>>> import numpy as np
>>> import numpy.linalg as la
>>> np.set_printoptions(precision=2, suppress=True, linewidth=160, legacy="1.25")
>>> M = np.array([[7, -3, -9, -3], [-3, 7, -3, -9], [-9, -3, 7, -3], [-3, -9, -3, 7]])
>>> print(np.all(la.eigvalsh(M) > 0))
False
>>> print(np.round(la.eigvalsh(M).min(), 2))
-8.0
>>> B = np.array([[3, 0, 3, 3, 0], [3, 3, 1, 3, 3], [3, 3, 0, 1, 1], [0, 0, 3, 2, 0]])
>>> A = B.T @ B
>>> print(A)
[[27 18 12 21 12]
 [18 18  3 12 12]
 [12  3 19 18  3]
 [21 12 18 23 10]
 [12 12  3 10 10]]
>>> vals, V = la.eigh(A)
>>> x = np.array([2, -1, 1, 0, 0])
>>> print(la.eigvalsh(A[1:, 1:]))
[ 0.24  1.43 19.38 48.95]
>>> print(V * np.maximum(vals, 0) @ V.T)
[[27. 18. 12. 21. 12.]
 [18. 18.  3. 12. 12.]
 [12.  3. 19. 18.  3.]
 [21. 12. 18. 23. 10.]
 [12. 12.  3. 10. 10.]]
>>> rank = la.matrix_rank(A)
>>> print(rank)
4
>>> N = la.svd(A)[2][rank:].T
>>> print([int(la.matrix_rank(np.delete(A, i, axis=0))) for i in range(5)])
[4, 4, 4, 4, 4]
>>> print(N @ N.T)
[[ 0.05 -0.04  0.11 -0.16  0.11]
 [-0.04  0.02 -0.07  0.11 -0.07]
 [ 0.11 -0.07  0.22 -0.33  0.22]
 [-0.16  0.11 -0.33  0.49 -0.33]
 [ 0.11 -0.07  0.22 -0.33  0.22]]
>>> print(np.round(la.norm(A, 2) / la.norm(A), 2))
0.96
>>> print([round(float(x), 2) for x in la.svd(A, compute_uv=False)[:3]])
[72.0, 20.28, 3.58]
>>> print(la.matrix_rank(A, rtol=0.1))
2
>>> print(np.argsort(-la.norm(A, axis=0).round(6), kind="stable")[:3])
[0 3 1]
>>> W0 = np.array([[0, 0, 0, 4, 3, 3],
...     [0, 1, 3, 3, 0, 5],
...     [1, 1, 4, 2, 3, 1],
...     [2, 3, 1, 1, 2, 0],
...     [1, 1, 5, 1, 3, 3],
...     [5, 5, 4, 1, 4, 4],
...     [0, 5, 2, 2, 5, 5],
...     [0, 1, 0, 5, 5, 4],
...     [3, 1, 2, 1, 0, 5],
...     [0, -3, -9, -5, 3, -12]])
>>> hat = W0 @ la.solve(W0.T @ W0, W0.T)
>>> print(la.matrix_rank(np.eye(10) - hat))
4
>>> print(round(np.trace(hat), 2))
6.0
>>> print(np.round(la.eigvalsh(hat), 2) + 0)
[0. 0. 0. 0. 1. 1. 1. 1. 1. 1.]
